$ ipython --no-banner

In [1]: import numpy as np

In [2]: from numpy import linalg as LA

In [3]: np.set_printoptions(suppress=True, linewidth=100)

In [4]: rnd = lambda a: np.round(a, 3) + 0

In [5]: E = np.array([[2, 0, -2], [-5, 0, 5], [-2, 0, 2], [0, 0, 0], [-3, 0, 3]])

In [6]: blk = np.stack([E, -2 * E, E[::-1]])

In [7]: LA.matrix_rank(blk)
Out[7]: array([1, 1, 1])

In [8]: LA.matrix_rank(blk.reshape(3, -1))
Out[8]: np.int64(2)

In [9]: (blk @ E.T).shape
Out[9]: (3, 5, 5)

In [10]: rnd(LA.norm(blk, axis=(1, 2)))
Out[10]: array([ 9.165, 18.33 ,  9.165])

In [11]: blk.sum(axis=0)
Out[11]: 
array([[-5,  0,  5],
       [ 5,  0, -5],
       [ 0,  0,  0],
       [-5,  0,  5],
       [ 5,  0, -5]])

In [12]: x0 = np.array([-1, -2, 2])

In [13]: (E @ x0).argmax()
Out[13]: np.int64(1)

In [14]: np.einsum("ij,j->i", E, x0)
Out[14]: array([-6, 15,  6,  0,  9])

In [15]: E @ x0
Out[15]: array([-6, 15,  6,  0,  9])

In [16]: E @ np.eye(3)[0]
Out[16]: array([ 2., -5., -2.,  0., -3.])

In [17]: print(LA.norm(E @ x0) <= LA.norm(E, 2) * LA.norm(x0) + 1e-9)
True

In [18]: E @ (2 * x0)
Out[18]: array([-12,  30,  12,   0,  18])

In [19]: (E * x0).sum(axis=1)
Out[19]: array([-6, 15,  6,  0,  9])

In [20]: np.sign((E @ x0).round(6))
Out[20]: array([-1,  1,  1,  0,  1])

In [21]: A = np.load("layer19.npy")

In [22]: A
Out[22]: 
array([[ 0, -6, -6, -2],
       [ 6,  0,  9,  4],
       [ 6, -9,  0,  0],
       [ 2, -4,  0,  0]])

In [23]: ang = np.radians(120)

In [24]: R = np.eye(4)

In [25]: R[0, 0] = R[3, 3] = np.cos(ang)

In [26]: R[0, 3], R[3, 0] = -np.sin(ang), np.sin(ang)

In [27]: print(rnd(R))
[[-0.5    0.     0.    -0.866]
 [ 0.     1.     0.     0.   ]
 [ 0.     0.     1.     0.   ]
 [ 0.866  0.     0.    -0.5  ]]

In [28]: other = A @ R.T

In [29]: rnd(other)
Out[29]: 
array([[ 1.732, -6.   , -6.   ,  1.   ],
       [-6.464,  0.   ,  9.   ,  3.196],
       [-3.   , -9.   ,  0.   ,  5.196],
       [-1.   , -4.   ,  0.   ,  1.732]])

In [30]: np.allclose(LA.norm(A, axis=1), LA.norm(other, axis=1))
Out[30]: True

In [31]: print(np.allclose(A @ A.T, other @ other.T))
True

In [32]: rnd(np.abs(LA.eigvals(A)).max())
Out[32]: np.float64(13.145)

In [33]: rnd(np.sort(np.abs(LA.eigvals(A))))
Out[33]: array([ 0.456,  0.456, 13.145, 13.145])

In [34]: (A - A.T) / 2
Out[34]: 
array([[ 0., -6., -6., -2.],
       [ 6.,  0.,  9.,  4.],
       [ 6., -9.,  0.,  0.],
       [ 2., -4.,  0.,  0.]])

In [35]: rnd(LA.det(A))
Out[35]: np.float64(36.0)

In [36]: print(np.allclose(A @ A.T, A.T @ A))
True

In [37]: (A + A.T) / 2
Out[37]: 
array([[0., 0., 0., 0.],
       [0., 0., 0., 0.],
       [0., 0., 0., 0.],
       [0., 0., 0., 0.]])

In [38]: A @ A
Out[38]: 
array([[ -76,   62,  -54,  -24],
       [  62, -133,  -36,  -12],
       [ -54,  -36, -117,  -48],
       [ -24,  -12,  -48,  -20]])

In [39]: LA.cond(A) > 100
Out[39]: np.False_

In [40]: round(np.log10(LA.cond(A)))
Out[40]: 1

In [41]: rnd(LA.norm(A, 2) / LA.norm(A))
Out[41]: np.float64(0.707)

In [42]: rnd(np.abs(LA.svd(A)[2][-1]))
Out[42]: array([0.723, 0.469, 0.503, 0.059])

In [43]: other = A / np.sqrt((A ** 2).mean(axis=1, keepdims=True))

In [44]: rnd(other[3])
Out[44]: array([ 0.894, -1.789,  0.   ,  0.   ])

In [45]: rnd(LA.norm(other, axis=1))
Out[45]: array([2., 2., 2., 2.])

In [46]: W0 = np.loadtxt("block3.csv", delimiter=",")

In [47]: W0
Out[47]: 
array([[ 1.612,  2.575, -0.117,  0.828, -1.14 , -1.694],
       [-1.   ,  0.6  ,  0.5  , -0.1  ,  0.1  , -0.3  ],
       [-0.4  ,  1.6  , -0.4  ,  1.3  ,  1.2  ,  0.7  ],
       [ 1.7  ,  1.7  ,  0.4  ,  0.3  , -0.7  , -1.4  ],
       [-1.5  ,  0.   , -1.3  , -0.1  ,  1.9  , -0.5  ],
       [-1.3  ,  1.   , -0.7  , -1.7  , -0.3  , -0.7  ]])

In [48]: other = LA.inv(W0)

In [49]: np.allclose(other, W0.T)
Out[49]: False

In [50]: f, v = W0[3], W0[1]

In [51]: rnd(f @ f)
Out[51]: np.float64(8.48)

In [52]: rnd(f @ v)
Out[52]: np.float64(-0.16)

In [53]: pr = (f @ v) / (f @ f) * f

In [54]: print(rnd((v - pr) @ f))
0.0

In [55]: LA.matrix_rank(np.outer(f, v))
Out[55]: np.int64(1)

In [56]: W1 = np.array([[2, -1, -1, 1],
    ...:     [2, 0, 2, -2],
    ...:     [1, 0, 2, 0],
    ...:     [1, 2, 1, 2],
    ...:     [-1, -1, -1, -2],
    ...:     [2, -2, -2, 2]])

In [57]: beta = np.array([2, 0, -1, 0])

In [58]: hid = np.maximum(W0 @ W1 + beta, 0)

In [59]: print((hid > 0).astype(int))
[[1 1 1 0]
 [1 1 1 0]
 [1 1 1 0]
 [1 1 1 0]
 [0 1 0 0]
 [0 0 1 0]]

In [60]: LA.matrix_rank(hid)
Out[60]: np.int64(3)

In [61]: C = np.array([[2, 5, 0], [2, 5, 2], [3, 5, 2], [1, 0, 1]])

In [62]: W1 @ C
Out[62]: 
array([[  0,   0,  -3],
       [  8,  20,   2],
       [  8,  15,   4],
       [ 11,  20,   8],
       [ -9, -15,  -6],
       [ -4, -10,  -6]])

In [63]: (hid @ C).round(6).argmax(axis=1)
Out[63]: array([1, 1, 1, 1, 1, 1])

In [64]: rng = np.random.default_rng(847)

In [65]: labels = rng.permutation(6)

In [66]: other = W0[:, labels] * rng.choice([-1, 1], 6)

In [67]: other
Out[67]: 
array([[ 1.694, -0.828,  1.14 , -2.575,  1.612,  0.117],
       [ 0.3  ,  0.1  , -0.1  , -0.6  , -1.   , -0.5  ],
       [-0.7  , -1.3  , -1.2  , -1.6  , -0.4  ,  0.4  ],
       [ 1.4  , -0.3  ,  0.7  , -1.7  ,  1.7  , -0.4  ],
       [ 0.5  ,  0.1  , -1.9  , -0.   , -1.5  ,  1.3  ],
       [ 0.7  ,  1.7  ,  0.3  , -1.   , -1.3  ,  0.7  ]])

In [68]: U, _, vt = LA.svd(W0.T @ other)

In [69]: rnd(LA.lstsq(W0, other)[0])
Out[69]: 
array([[ 0.,  0.,  0.,  0.,  1.,  0.],
       [ 0.,  0.,  0., -1.,  0.,  0.],
       [ 0.,  0.,  0.,  0.,  0., -1.],
       [ 0., -1.,  0.,  0.,  0.,  0.],
       [ 0.,  0., -1.,  0.,  0.,  0.],
       [-1.,  0.,  0.,  0.,  0.,  0.]])

In [70]: mat = np.array([[-2, -2, 2, 2, 0, 1],
    ...:     [1, -2, -2, 2, 2, 0],
    ...:     [0, 1, -2, -2, 2, 2],
    ...:     [2, 0, 1, -2, -2, 2],
    ...:     [2, 2, 0, 1, -2, -2],
    ...:     [-2, 2, 2, 0, 1, -2]])

In [71]: mat
Out[71]: 
array([[-2, -2,  2,  2,  0,  1],
       [ 1, -2, -2,  2,  2,  0],
       [ 0,  1, -2, -2,  2,  2],
       [ 2,  0,  1, -2, -2,  2],
       [ 2,  2,  0,  1, -2, -2],
       [-2,  2,  2,  0,  1, -2]])

In [72]: labels = rng.permutation(6)

In [73]: labels
Out[73]: array([2, 4, 1, 5, 0, 3])

In [74]: other = mat[labels][:, labels]

In [75]: print(np.trace(other))
-12

In [76]: np.allclose(other, mat)
Out[76]: False

In [77]: rnd(LA.det(other)), rnd(LA.det(mat[labels]))
Out[77]: (np.float64(-589.0), np.float64(-589.0))

In [78]: other
Out[78]: 
array([[-2,  2,  1,  2,  0, -2],
       [ 0, -2,  2, -2,  2,  1],
       [-2,  2, -2,  0,  1,  2],
       [ 2,  1,  2, -2, -2,  0],
       [ 2,  0, -2,  1, -2,  2],
       [ 1, -2,  0,  2,  2, -2]])

In [79]: np.diag(other)
Out[79]: array([-2, -2, -2, -2, -2, -2])

In [80]: print(rnd(LA.norm(mat, 2)))
5.568

In [81]: LA.norm(mat, axis=1).argmax()
Out[81]: np.int64(0)

In [82]: print(rnd(LA.norm(mat, "nuc")))
21.853

In [83]: rnd(LA.norm(mat[2], 1)), rnd(LA.norm(mat[2], np.inf))
Out[83]: (np.float64(9.0), np.float64(2.0))

In [84]: print(rnd(LA.norm(mat, axis=0)))
[4.123 4.123 4.123 4.123 4.123 4.123]

In [85]: rnd(LA.norm(mat) ** 2 / LA.norm(mat, 2) ** 2)
Out[85]: np.float64(3.29)

In [86]: rnd(LA.norm(mat, 1)), rnd(LA.norm(mat, np.inf))
Out[86]: (np.float64(9.0), np.float64(9.0))
